$ ipython --no-banner

In [1]: import numpy as np

In [2]: np.set_printoptions(precision=2, suppress=True, linewidth=160, floatmode="fixed")

In [3]: K = np.load("out4.npy")

In [4]: K
Out[4]: 
array([[-1.03,  0.29,  0.81,  2.15, -1.50, -0.05, -0.53, -0.18],
       [-0.13, -0.69,  2.58,  0.16, -0.09,  0.08, -0.64,  1.18],
       [ 1.05, -0.21, -0.69, -0.54, -1.59, -1.62, -1.21,  0.69],
       [ 0.21, -0.97,  1.04,  2.01,  0.65, -0.92, -1.27,  0.00],
       [-0.42,  0.75, -1.21, -0.99,  1.08, -0.45, -2.02, -0.62],
       [-0.11, -1.01, -0.29, -1.99,  1.06,  0.42, -1.48, -0.65],
       [-0.30,  0.53,  0.99, -2.14, -0.41,  1.12,  1.13,  0.59],
       [ 1.92, -1.02,  0.84,  1.60, -0.24, -0.73, -0.07,  0.63],
       [-1.16, -0.62,  0.25, -1.30,  0.08,  1.33,  1.85, -0.60],
       [-0.30,  0.37,  0.77,  1.16, -0.22, -2.40, -0.03, -1.02],
       [ 0.08, -1.15,  1.66, -0.72, -0.47,  0.58, -1.93, -0.33],
       [-0.06, -1.07,  0.66, -0.67, -1.24, -0.92,  0.84,  1.97],
       [ 0.72, -1.23, -2.06,  0.38, -0.71, -0.45,  1.20, -0.67],
       [ 1.12,  1.13, -0.52,  1.78, -0.17,  0.79,  1.09, -1.08],
       [ 1.43,  1.08,  0.61,  0.06,  0.02, -0.14, -0.24,  2.31],
       [ 0.47,  1.27, -0.63, -0.64, -0.09, -0.74, -1.10,  2.15],
       [ 0.64, -0.60,  1.41,  1.08,  1.76,  0.80,  0.05,  1.15],
       [ 1.84, -0.78, -1.25, -0.76,  0.33,  0.27,  0.30, -1.61],
       [ 1.67,  1.53, -0.72, -0.30, -0.72,  0.44, -1.53, -0.49],
       [-0.12,  1.12,  0.06,  1.89,  1.44, -0.02, -0.97,  1.06],
       [-1.92, -0.26,  1.53, -0.26, -0.84, -0.55,  0.26,  1.33],
       [ 0.44,  0.52, -0.04,  0.39, -1.59, -2.01,  0.83, -1.05],
       [ 0.54,  0.05,  0.55, -0.87,  0.50,  2.70,  0.22, -0.27],
       [-0.68,  0.03,  0.13, -0.38, -1.76, -0.71, -1.92, -1.03],
       [-0.68, -1.46, -1.73,  0.59, -1.57, -0.56, -0.01,  0.53],
       [ 0.83, -1.60, -1.52,  1.56,  0.03, -0.86,  0.49,  0.11],
       [-0.24, -0.37,  0.79,  1.79, -1.21, -0.35,  0.31,  1.82]])

In [5]: r0 = np.array([1, 3, 4])

In [6]: np.convolve(K[7], r0)
Out[6]: array([ 1.92,  4.74,  5.46,  0.04,  7.92,  4.95, -3.22, -2.50,  1.61,  2.52])

In [7]: arr = np.array([[6.04, 0.11, -0.05, -3.52],
   ...:     [-0.13, 0.09, 0.29, 0.44],
   ...:     [1.93, 0.3, -0.06, -0.81],
   ...:     [-2.51, -0.45, 0.2, 1.69],
   ...:     [-2.83, -0.18, -0.16, 1.98],
   ...:     [5.1, -0.11, 0.0, -3.95],
   ...:     [0.7, 0.24, 0.13, -0.43],
   ...:     [3.77, 0.28, 0.17, -2.21],
   ...:     [2.87, 0.12, 0.09, -1.8],
   ...:     [3.91, 0.16, 0.34, -2.65],
   ...:     [-7.77, -0.19, -0.22, 4.93],
   ...:     [-1.99, -0.12, -0.06, 1.62],
   ...:     [-2.27, -0.49, -0.2, 1.61],
   ...:     [2.02, 0.19, 0.29, -0.77]])

In [8]: out = np.c_[arr[:, :1] @ np.array([[1]]), np.array([1, -1, -1, -2, 2, -1, 2, 0, -1, 2, 0, 2, 0, 0])]

In [9]: out
Out[9]: 
array([[ 6.04,  1.00],
       [-0.13, -1.00],
       [ 1.93, -1.00],
       [-2.51, -2.00],
       [-2.83,  2.00],
       [ 5.10, -1.00],
       [ 0.70,  2.00],
       [ 3.77,  0.00],
       [ 2.87, -1.00],
       [ 3.91,  2.00],
       [-7.77,  0.00],
       [-1.99,  2.00],
       [-2.27,  0.00],
       [ 2.02,  0.00]])

In [10]: np.round(np.linalg.lstsq(arr, out[:, 0])[0], 2) + 0
Out[10]: array([1.00, 0.00, 0.00, 0.00])

In [11]: np.linalg.norm(np.linalg.qr(arr)[0].T @ out, axis=0) ** 2 / ((out ** 2).sum(axis=0) + 1e-12)
Out[11]: array([1.00, 0.07])

In [12]: dist = np.linalg.norm(arr[:, None] - arr[None], axis=-1)

In [13]: dist.mean(axis=1).argmax()
Out[13]: np.int64(10)

In [14]: dist[9]
Out[14]: array([ 2.33,  5.09,  2.74,  7.77,  8.20,  1.82,  3.91,  0.51,  1.37,  0.00, 13.94,  7.30,  7.55,  2.67])

In [15]: np.flatnonzero(dist[9] < dist.mean() / 2)
Out[15]: array([0, 5, 7, 8, 9])

In [16]: (dist + 1e9 * np.eye(14)).round(6).argmin(axis=1)
Out[16]: array([ 5,  6, 13, 12,  3,  0,  1,  9,  7,  7,  4, 12,  3,  2])

In [17]: dist[9].round(6).argsort(kind="stable")[:4]
Out[17]: array([9, 7, 8, 5])

In [18]: np.linalg.matrix_rank(dist ** 2)
Out[18]: np.int64(6)

In [19]: np.unravel_index(dist.round(6).argmax(), dist.shape)
Out[19]: (np.int64(0), np.int64(10))

In [20]: A = np.array([[-1.2, -2.1, 0.2, -0.3],
    ...:     [4.8, 1.6, 1.1, -0.1],
    ...:     [-0.3, -0.4, 0.7, -0.4],
    ...:     [0.9, 1.5, -0.5, 0.8],
    ...:     [3.6, -0.6, 1.5, -0.7]])

In [21]: out = np.c_[A[:, :1] @ np.array([[2]]), np.array([-7, -5, 5, 0, 7])]

In [22]: out
Out[22]: 
array([[-2.40, -7.00],
       [ 9.60, -5.00],
       [-0.60,  5.00],
       [ 1.80,  0.00],
       [ 7.20,  7.00]])

In [23]: np.linalg.norm(np.linalg.qr(A)[0].T @ out, axis=0) ** 2 / ((out ** 2).sum(axis=0) + 1e-12)
Out[23]: array([1.00, 0.28])

In [24]: np.round(np.linalg.norm(out - A @ np.linalg.lstsq(A, out)[0], axis=0), 2) + 0
Out[24]: array([ 0.00, 10.29])

In [25]: np.linalg.matrix_rank(out)
Out[25]: np.int64(2)

In [26]: q, Rm = np.linalg.qr(A)

In [27]: q @ Rm
Out[27]: 
array([[-1.20, -2.10,  0.20, -0.30],
       [ 4.80,  1.60,  1.10, -0.10],
       [-0.30, -0.40,  0.70, -0.40],
       [ 0.90,  1.50, -0.50,  0.80],
       [ 3.60, -0.60,  1.50, -0.70]])

In [28]: Rm
Out[28]: 
array([[ 6.19,  1.54,  1.58, -0.29],
       [ 0.00,  2.72, -1.11,  0.99],
       [ 0.00,  0.00, -0.72,  0.47],
       [ 0.00,  0.00,  0.00, -0.31]])

In [29]: q.shape, Rm.shape
Out[29]: ((5, 4), (4, 4))

In [30]: np.allclose(Rm.T @ Rm, A.T @ A)
Out[30]: True

In [31]: np.trace(q @ q.T)
Out[31]: np.float64(4.0)

In [32]: out = np.array([[5, 5], [3, 0]])

In [33]: Z = np.kron(out, Rm)

In [34]: Z.shape
Out[34]: (8, 8)

In [35]: W0 = np.maximum(np.array([[-1],
    ...:     [2],
    ...:     [3],
    ...:     [-2],
    ...:     [-1],
    ...:     [0],
    ...:     [-3],
    ...:     [-1],
    ...:     [-3],
    ...:     [-2],
    ...:     [-3],
    ...:     [-2],
    ...:     [1],
    ...:     [-2],
    ...:     [-2],
    ...:     [2],
    ...:     [-1],
    ...:     [2],
    ...:     [-1],
    ...:     [2],
    ...:     [-1],
    ...:     [-2],
    ...:     [0],
    ...:     [-3],
    ...:     [-2],
    ...:     [2],
    ...:     [-2],
    ...:     [-2],
    ...:     [0]]) @ np.array([[0, 2, 0, 0, 2, 1, 1, 0]]) + np.array([3, 3, 3, 1, 3, 0, 3, 2]), 0)

In [36]: W0
Out[36]: 
array([[3, 1, 3, 1, 1, 0, 2, 2],
       [3, 7, 3, 1, 7, 2, 5, 2],
       [3, 9, 3, 1, 9, 3, 6, 2],
       [3, 0, 3, 1, 0, 0, 1, 2],
       [3, 1, 3, 1, 1, 0, 2, 2],
       [3, 3, 3, 1, 3, 0, 3, 2],
       [3, 0, 3, 1, 0, 0, 0, 2],
       [3, 1, 3, 1, 1, 0, 2, 2],
       [3, 0, 3, 1, 0, 0, 0, 2],
       [3, 0, 3, 1, 0, 0, 1, 2],
       [3, 0, 3, 1, 0, 0, 0, 2],
       [3, 0, 3, 1, 0, 0, 1, 2],
       [3, 5, 3, 1, 5, 1, 4, 2],
       [3, 0, 3, 1, 0, 0, 1, 2],
       [3, 0, 3, 1, 0, 0, 1, 2],
       [3, 7, 3, 1, 7, 2, 5, 2],
       [3, 1, 3, 1, 1, 0, 2, 2],
       [3, 7, 3, 1, 7, 2, 5, 2],
       [3, 1, 3, 1, 1, 0, 2, 2],
       [3, 7, 3, 1, 7, 2, 5, 2],
       [3, 1, 3, 1, 1, 0, 2, 2],
       [3, 0, 3, 1, 0, 0, 1, 2],
       [3, 3, 3, 1, 3, 0, 3, 2],
       [3, 0, 3, 1, 0, 0, 0, 2],
       [3, 0, 3, 1, 0, 0, 1, 2],
       [3, 7, 3, 1, 7, 2, 5, 2],
       [3, 0, 3, 1, 0, 0, 1, 2],
       [3, 0, 3, 1, 0, 0, 1, 2],
       [3, 3, 3, 1, 3, 0, 3, 2]])

In [37]: # null space of dimension 4

In [38]: Uu, sigma, vt = np.linalg.svd(W0)

In [39]: evecs = vt[:(sigma > 1e-8).sum()]

In [40]: rng = np.random.default_rng(278)

In [41]: x = W0[3] + -3 * W0[10] + rng.integers(2) * np.eye(8)[2]

In [42]: x
Out[42]: array([-6.00,  0.00, -5.00, -2.00,  0.00,  0.00,  1.00, -4.00])

In [43]: round(float(np.linalg.norm(x - evecs.T @ evecs @ x)), 2)
Out[43]: 0.78

In [44]: q, Rm = np.linalg.qr(arr)

In [45]: Rm
Out[45]: 
array([[-13.87,  -0.56,  -0.34,   8.92],
       [  0.00,  -0.74,  -0.13,  -0.35],
       [  0.00,   0.00,   0.61,   0.19],
       [  0.00,   0.00,   0.00,  -1.12]])

In [46]: q.shape, Rm.shape
Out[46]: ((14, 4), (4, 4))

In [47]: np.round(abs(Rm[0, 0]), 2), round(float(np.linalg.norm(arr[:, 0])), 2)
Out[47]: (np.float64(13.87), 13.87)

In [48]: np.round(q.T @ q, 2) + 0
Out[48]: 
array([[1.00, 0.00, 0.00, 0.00],
       [0.00, 1.00, 0.00, 0.00],
       [0.00, 0.00, 1.00, 0.00],
       [0.00, 0.00, 0.00, 1.00]])

In [49]: round(np.trace(q @ q.T), 2)
Out[49]: np.float64(4.0)

In [50]: np.linalg.matrix_rank(W0, rtol=0.1)
Out[50]: np.int64(2)

In [51]: round(np.linalg.norm(W0, 2) / np.linalg.norm(W0), 2)
Out[51]: np.float64(0.91)

In [52]: cov = W0.T @ W0

In [53]: np.diag(cov)
Out[53]: array([261, 384, 261,  29, 384,  30, 237, 116])

In [54]: np.round(np.linalg.svd(W0, compute_uv=False) ** 2, 2) + 0
Out[54]: array([1403.88,  291.24,    5.47,    1.40,    0.00,    0.00,    0.00,    0.00])

In [55]: (W0 @ W0.T).shape
Out[55]: (29, 29)

In [56]: X = np.loadtxt("case12.csv", delimiter=",")

In [57]: X
Out[57]: 
array([[0.00, 0.00, 0.00, 0.00, 0.00, 0.00, 0.00, 0.00, 0.00],
       [0.00, 0.00, 0.00, 0.00, 0.00, 0.00, 0.00, 0.00, 0.00],
       [0.00, 0.00, 0.00, 0.00, 0.00, 0.00, 0.00, 0.00, 0.00],
       [0.00, 0.00, 0.00, 1.00, 0.00, 0.00, 0.00, 0.00, 0.00],
       [0.00, 0.00, 0.00, 0.00, 3.00, 0.00, 0.00, 0.00, 0.00],
       [0.00, 0.00, 0.00, 0.00, 0.00, 0.00, 0.00, 0.00, 0.00],
       [0.00, 0.00, 0.00, 0.00, 0.00, 0.00, 0.00, 0.00, 0.00],
       [0.00, 0.00, 0.00, 0.00, 0.00, 0.00, 0.00, 1.00, 0.00],
       [0.00, 0.00, 0.00, 0.00, 0.00, 0.00, 0.00, 0.00, 0.00]])

In [58]: Uu, sigma, vt = np.linalg.svd(X)

In [59]: evecs = vt[:(sigma > 1e-8).sum()]

In [60]: x = X[3] + 3 * X[2] + rng.integers(2) * np.eye(9)[4]

In [61]: x
Out[61]: array([0.00, 0.00, 0.00, 1.00, 1.00, 0.00, 0.00, 0.00, 0.00])

In [62]: evecs.T @ evecs
Out[62]: 
array([[0.00, 0.00, 0.00, 0.00, 0.00, 0.00, 0.00, 0.00, 0.00],
       [0.00, 0.00, 0.00, 0.00, 0.00, 0.00, 0.00, 0.00, 0.00],
       [0.00, 0.00, 0.00, 0.00, 0.00, 0.00, 0.00, 0.00, 0.00],
       [0.00, 0.00, 0.00, 1.00, 0.00, 0.00, 0.00, 0.00, 0.00],
       [0.00, 0.00, 0.00, 0.00, 1.00, 0.00, 0.00, 0.00, 0.00],
       [0.00, 0.00, 0.00, 0.00, 0.00, 0.00, 0.00, 0.00, 0.00],
       [0.00, 0.00, 0.00, 0.00, 0.00, 0.00, 0.00, 0.00, 0.00],
       [0.00, 0.00, 0.00, 0.00, 0.00, 0.00, 0.00, 1.00, 0.00],
       [0.00, 0.00, 0.00, 0.00, 0.00, 0.00, 0.00, 0.00, 0.00]])

In [63]: np.round(np.linalg.norm(x - evecs.T @ evecs @ x), 2)
Out[63]: np.float64(0.0)

In [64]: np.diag(evecs.T @ evecs)
Out[64]: array([0.00, 0.00, 0.00, 1.00, 1.00, 0.00, 0.00, 1.00, 0.00])

In [65]: np.linalg.matrix_rank(np.vstack([X, x]))
Out[65]: np.int64(3)

In [66]: np.sort(np.linalg.eigvals(X).real)
Out[66]: array([0.00, 0.00, 0.00, 0.00, 0.00, 0.00, 1.00, 1.00, 3.00])

In [67]: round(np.linalg.det(X), 2)
Out[67]: np.float64(0.0)

In [68]: np.flatnonzero(np.linalg.matrix_power((X != 0) + (X.T != 0) + np.eye(9), 9)[6])
Out[68]: array([6])

In [69]: np.argsort(-np.linalg.norm(X, axis=0).round(6), kind="stable")[:3]
Out[69]: array([4, 3, 7])

In [70]: Uu, sigma, vt = np.linalg.svd(X)

In [71]: np.argmax(sigma[:-1] / (sigma[1:] + 1e-6)) + 1
Out[71]: np.int64(3)

In [72]: sigma
Out[72]: array([3.00, 1.00, 1.00, 0.00, 0.00, 0.00, 0.00, 0.00, 0.00])

In [73]: out = Uu[:, :3] @ np.diag(sigma[:3]) @ vt[:3]

In [74]: out
Out[74]: 
array([[0.00, 0.00, 0.00, 0.00, 0.00, 0.00, 0.00, 0.00, 0.00],
       [0.00, 0.00, 0.00, 0.00, 0.00, 0.00, 0.00, 0.00, 0.00],
       [0.00, 0.00, 0.00, 0.00, 0.00, 0.00, 0.00, 0.00, 0.00],
       [0.00, 0.00, 0.00, 1.00, 0.00, 0.00, 0.00, 0.00, 0.00],
       [0.00, 0.00, 0.00, 0.00, 3.00, 0.00, 0.00, 0.00, 0.00],
       [0.00, 0.00, 0.00, 0.00, 0.00, 0.00, 0.00, 0.00, 0.00],
       [0.00, 0.00, 0.00, 0.00, 0.00, 0.00, 0.00, 0.00, 0.00],
       [0.00, 0.00, 0.00, 0.00, 0.00, 0.00, 0.00, 1.00, 0.00],
       [0.00, 0.00, 0.00, 0.00, 0.00, 0.00, 0.00, 0.00, 0.00]])

In [75]: np.abs(X - out).max()
Out[75]: np.float64(0.0)

In [76]: np.round(np.linalg.norm(X - out, 2), 2), sigma[3]
Out[76]: (np.float64(0.0), np.float64(0.0))
